$ ipython --no-banner

In [1]: import numpy as np

In [2]: np.set_printoptions(suppress=True, linewidth=120)

In [3]: tidy = lambda a: np.round(a, 1) + 0

In [4]: M = np.loadtxt("a.csv", delimiter=",")

In [5]: print(M)
[[7. 2. 0. 0. 0. 0. 0. 0. 0. 0. 0. 0. 0. 0.]
 [2. 3. 2. 0. 0. 0. 0. 0. 0. 0. 0. 0. 0. 0.]
 [0. 2. 1. 2. 0. 0. 0. 0. 0. 0. 0. 0. 0. 0.]
 [0. 0. 2. 8. 2. 0. 0. 0. 0. 0. 0. 0. 0. 0.]
 [0. 0. 0. 2. 6. 2. 0. 0. 0. 0. 0. 0. 0. 0.]
 [0. 0. 0. 0. 2. 4. 2. 0. 0. 0. 0. 0. 0. 0.]
 [0. 0. 0. 0. 0. 2. 4. 2. 0. 0. 0. 0. 0. 0.]
 [0. 0. 0. 0. 0. 0. 2. 6. 2. 0. 0. 0. 0. 0.]
 [0. 0. 0. 0. 0. 0. 0. 2. 1. 2. 0. 0. 0. 0.]
 [0. 0. 0. 0. 0. 0. 0. 0. 2. 9. 2. 0. 0. 0.]
 [0. 0. 0. 0. 0. 0. 0. 0. 0. 2. 8. 2. 0. 0.]
 [0. 0. 0. 0. 0. 0. 0. 0. 0. 0. 2. 6. 2. 0.]
 [0. 0. 0. 0. 0. 0. 0. 0. 0. 0. 0. 2. 1. 2.]
 [0. 0. 0. 0. 0. 0. 0. 0. 0. 0. 0. 0. 2. 6.]]

In [6]: rng = np.random.default_rng(19148)

In [7]: labels = rng.permutation(14)

In [8]: out = M[:, labels] * rng.choice([-1, 1], 14)

In [9]: print(out)
[[ 0.  7. -0.  0.  0. -0.  0.  0. -0. -0.  0. -0.  2. -0.]
 [ 0.  2. -0.  0.  2. -0.  0.  0. -0. -0.  0. -0.  3. -0.]
 [ 0.  0. -0.  2.  1. -0.  0.  0. -0. -0.  0. -0.  2. -0.]
 [ 0.  0. -0.  8.  2. -0.  0.  0. -0. -0.  2. -0.  0. -0.]
 [ 0.  0. -0.  2.  0. -0.  0.  0. -2. -0.  6. -0.  0. -0.]
 [ 2.  0. -0.  0.  0. -0.  0.  0. -4. -0.  2. -0.  0. -0.]
 [ 4.  0. -2.  0.  0. -0.  0.  0. -2. -0.  0. -0.  0. -0.]
 [ 2.  0. -6.  0.  0. -0.  0.  2. -0. -0.  0. -0.  0. -0.]
 [ 0.  0. -2.  0.  0. -0.  0.  1. -0. -2.  0. -0.  0. -0.]
 [ 0.  0. -0.  0.  0. -0.  0.  2. -0. -9.  0. -0.  0. -2.]
 [ 0.  0. -0.  0.  0. -0.  2.  0. -0. -2.  0. -0.  0. -8.]
 [ 0.  0. -0.  0.  0. -0.  6.  0. -0. -0.  0. -2.  0. -2.]
 [ 0.  0. -0.  0.  0. -2.  2.  0. -0. -0.  0. -1.  0. -0.]
 [ 0.  0. -0.  0.  0. -6.  0.  0. -0. -0.  0. -2.  0. -0.]]

In [10]: left, _, Vt = np.linalg.svd(M.T @ out)

In [11]: print(labels)
[ 6  0  7  3  2 13 11  8  5  9  4 12  1 10]

In [12]: arr = np.loadtxt("out2.csv", delimiter=",")

In [13]: print(tidy(arr))
[[ 0.  -0.4 -0.6 -0.2 -0.1 -0.2 -0.4  0.4]
 [-0.1  0.   0.2 -0.4 -0.1  0.4 -0.5  0.3]
 [ 0.1  0.4 -0.1 -0.4  0.2 -0.4  0.4  0.4]
 [ 0.1  0.2  0.5  0.1  0.3  0.  -0.2  0.3]
 [ 0.2  0.4  0.   0.3 -0.1 -0.3 -0.6  0.1]
 [ 0.4 -0.3  0.   0.2  0.3  0.2  0.3  0.5]
 [-0.5 -0.2  0.   0.3  0.6  0.1 -0.2  0.1]
 [ 0.2  0.1  0.2 -0.5  0.1  0.3 -0.1 -0.1]
 [ 0.6  0.  -0.2  0.3  0.   0.3 -0.1 -0.1]
 [ 0.3 -0.6  0.5 -0.2  0.  -0.5 -0.1 -0.2]
 [ 0.2  0.1 -0.3 -0.2  0.6  0.  -0.1 -0.5]]

In [14]: vec = np.array([-2, -1, -1, 0, 0, 2, -1, -1])

In [15]: rhs = arr @ vec

In [16]: b, lr = np.zeros(8), 1 / np.linalg.norm(arr, 2) ** 2

In [17]: for i in range(3):
    ...:     b -= lr * arr.T @ (arr @ b - rhs)
    ...:     if i % 1 == 0: print(i, round(np.linalg.norm(arr @ b - rhs), 1))
    ...: 
0 0.0
1 0.0
2 0.0

In [18]: print(tidy(np.linalg.cond(arr)))
1.0
